$ ipython --no-banner

In [1]: import numpy as np

In [2]: np.set_printoptions(precision=2, suppress=True, linewidth=160)

In [3]: m1 = np.load("block0.npy")

In [4]: m1
Out[4]: 
array([[36, 24, 36, 24, 30, 30, 42, -6],
       [24, 16, 24, 16, 20, 20, 28, -4],
       [36, 24, 36, 24, 30, 30, 42, -6],
       [24, 16, 24, 16, 20, 20, 28, -4],
       [30, 20, 30, 20, 25, 25, 35, -5],
       [30, 20, 30, 20, 25, 25, 35, -5],
       [42, 28, 42, 28, 35, 35, 49, -7],
       [-6, -4, -6, -4, -5, -5, -7,  1]])

In [5]: rank = np.linalg.matrix_rank(m1)

In [6]: rank
Out[6]: np.int64(1)

In [7]: null = np.linalg.svd(m1)[2][rank:].T

In [8]: null.shape
Out[8]: (8, 7)

In [9]: np.linalg.matrix_rank(m1.T @ m1), np.linalg.matrix_rank(m1 @ m1.T)
Out[9]: (np.int64(1), np.int64(1))

In [10]: Uu, sigma, VT = np.linalg.svd(m1)

In [11]: vecs = VT[:(sigma > 1e-8).sum()]

In [12]: rng = np.random.default_rng(7741)

In [13]: x0 = m1[4] + 4 * m1[5] + rng.integers(2) * np.eye(8)[2]

In [14]: x0
Out[14]: array([150., 100., 151., 100., 125., 125., 175., -25.])

In [15]: np.linalg.matrix_rank(np.vstack([m1, x0]))
Out[15]: np.int64(2)

In [16]: np.allclose(vecs.T @ vecs @ x0, x0)
Out[16]: False

In [17]: round(float(np.linalg.norm(x0 - vecs.T @ vecs @ x0)), 2)
Out[17]: 0.91

In [18]: E = np.load("arr.npy")

In [19]: E
Out[19]: 
array([[ -4.02,   2.6 ,  14.  ,   2.11,  -9.95],
       [ -8.16,  -9.39,   4.91,   2.27,  -5.48],
       [ -6.37,   7.61,   9.34,  -4.86,  -6.93],
       [ -1.63,  -3.86,   3.57,   6.57,   7.37],
       [ -2.35,   5.85,  -5.5 ,   2.9 ,  -2.71],
       [  5.43,  -1.19,  -3.85,   2.13,   4.33],
       [  5.47, -16.53,  -6.66,   4.92,   0.01],
       [ -8.03,  -7.08,   8.63,  -6.77,   5.96],
       [  9.3 , -10.05,   4.93,  17.05,   1.16],
       [ -2.1 ,  -7.64, -12.5 ,  -3.8 , -19.23],
       [-20.67,   3.38,  -5.18, -10.08,   9.15],
       [-14.38,  -0.39,  17.8 ,   2.19,  -9.86]])

In [20]: D = np.linalg.norm(E[:, None] - E[None], axis=-1)

In [21]: D[3].round(6).argsort(kind="stable")[:4]
Out[21]: array([3, 5, 7, 1])

In [22]: D[3]
Out[22]: array([21.82, 16.08, 22.86,  0.  , 17.09, 11.87, 19.3 , 16.03, 17.55, 32.98, 27.78, 26.33])

In [23]: D[:5, :5]
Out[23]: 
array([[ 0.  , 16.23, 10.49, 21.82, 21.13],
       [16.23,  0.  , 19.1 , 16.08, 19.56],
       [10.49, 19.1 ,  0.  , 22.86, 17.82],
       [21.82, 16.08, 22.86,  0.  , 17.09],
       [21.13, 19.56, 17.82, 17.09,  0.  ]])

In [24]: P = E @ np.linalg.solve(E.T @ E, E.T)

In [25]: np.allclose(P @ P, P)
Out[25]: True

In [26]: np.linalg.matrix_rank(np.eye(12) - P)
Out[26]: np.int64(7)

In [27]: np.trace(P)
Out[27]: np.float64(5.0)

In [28]: other = m1 + rng.integers(-2, 3, (8, 1)) @ rng.integers(-2, 3, (1, 8))

In [29]: other
Out[29]: 
array([[36, 24, 36, 24, 30, 30, 42, -6],
       [23, 16, 23, 14, 20, 21, 30, -6],
       [37, 24, 37, 26, 30, 29, 40, -4],
       [24, 16, 24, 16, 20, 20, 28, -4],
       [31, 20, 31, 22, 25, 24, 33, -3],
       [32, 20, 32, 24, 25, 23, 31, -1],
       [41, 28, 41, 26, 35, 36, 51, -9],
       [-7, -4, -7, -6, -5, -4, -5, -1]])

In [30]: np.linalg.matrix_rank(other - m1, tol=1e-8)
Out[30]: np.int64(1)

In [31]: Uu, sigma, VT = np.linalg.svd(other, full_matrices=False)

In [32]: round(float(np.sqrt((sigma ** 2).sum())), 2), round(float(np.linalg.norm(other)), 2)
Out[32]: (204.28, 204.28)

In [33]: np.abs(Uu[:, 0]).round(6).argmax()
Out[33]: np.int64(6)

In [34]: sigma.round(2) + 0
Out[34]: array([203.97,  11.23,   0.  ,   0.  ,   0.  ,   0.  ,   0.  ,   0.  ])

In [35]: Uu.shape, sigma.shape, VT.shape
Out[35]: ((8, 8), (8,), (8, 8))

In [36]: np.abs(VT[0])
Out[36]: array([0.42, 0.28, 0.42, 0.29, 0.35, 0.35, 0.48, 0.06])

In [37]: labels = E[:, 2] > np.median(E[:, 2])

In [38]: u = E[labels].mean(axis=0) - E[~labels].mean(axis=0)

In [39]: ((E - E.mean(axis=0)) @ u > 0).astype(int)
Out[39]: array([1, 1, 1, 0, 0, 0, 0, 1, 1, 0, 0, 1])

In [40]: (((E - E.mean(axis=0)) @ u > 0) == labels).mean()
Out[40]: np.float64(1.0)

In [41]: u
Out[41]: array([-2.63,  0.55, 14.96,  1.56, -4.  ])

In [42]: labels.astype(int)
Out[42]: array([1, 1, 1, 0, 0, 0, 0, 1, 1, 0, 0, 1])

In [43]: other = np.array([[-5, -2], [0, 2], [-4, 6]])

In [44]: J = np.kron(np.eye(3, dtype=int), other)

In [45]: J
Out[45]: 
array([[-5, -2,  0,  0,  0,  0],
       [ 0,  2,  0,  0,  0,  0],
       [-4,  6,  0,  0,  0,  0],
       [ 0,  0, -5, -2,  0,  0],
       [ 0,  0,  0,  2,  0,  0],
       [ 0,  0, -4,  6,  0,  0],
       [ 0,  0,  0,  0, -5, -2],
       [ 0,  0,  0,  0,  0,  2],
       [ 0,  0,  0,  0, -4,  6]])

In [46]: x0 = np.array([-2, -2, 2, 1, 1, -1])

In [47]: rhs = J @ x0

In [48]: np.linalg.lstsq(J, rhs)[0]
Out[48]: array([-2., -2.,  2.,  1.,  1., -1.])

In [49]: rhs
Out[49]: array([ 14,  -4,  -4, -12,   2,  -2,  -3,  -2, -10])

In [50]: rhs = rhs + 0.3 * rng.normal(size=9)

In [51]: rhs
Out[51]: array([ 13.58,  -4.01,  -4.19, -12.05,   2.37,  -2.13,  -3.02,  -1.83, -10.56])

In [52]: coef, *_ = np.linalg.lstsq(J, rhs)

In [53]: coef
Out[53]: array([-1.92, -1.98,  2.02,  1.01,  1.04, -1.05])

In [54]: coef.round()
Out[54]: array([-2., -2.,  2.,  1.,  1., -1.])

In [55]: O, vecs = np.linalg.qr(J[:, :1])[0], np.linalg.qr(J[:, 1:])[0]

In [56]: sigma = np.linalg.svd(O.T @ vecs, compute_uv=False)

In [57]: np.degrees(np.arccos(sigma.clip(0, 1)))
Out[57]: array([70.75])

In [58]: sigma
Out[58]: array([0.33])

In [59]: (sigma > 0.9).sum()
Out[59]: np.int64(0)

In [60]: other = np.c_[J[:, :4] @ np.array([[3, -3, -3, 0], [1, -3, -3, -1], [-2, -2, 2, -2], [3, 3, -3, 0]]), np.array([0, -2, 0, -2, -2, 1, -1, 0, 2])]

In [61]: other
Out[61]: 
array([[-17,  21,  21,   2,   0],
       [  2,  -6,  -6,  -2,  -2],
       [ -6,  -6,  -6,  -6,   0],
       [  4,   4,  -4,  10,  -2],
       [  6,   6,  -6,   0,  -2],
       [ 26,  26, -26,   8,   1],
       [  0,   0,   0,   0,  -1],
       [  0,   0,   0,   0,   0],
       [  0,   0,   0,   0,   2]])

In [62]: np.linalg.matrix_rank(np.c_[J, other])
Out[62]: np.int64(7)

In [63]: np.round(np.linalg.norm(other - J @ np.linalg.lstsq(J, other)[0], axis=0), 2) + 0
Out[63]: array([0.  , 0.  , 0.  , 0.  , 3.25])
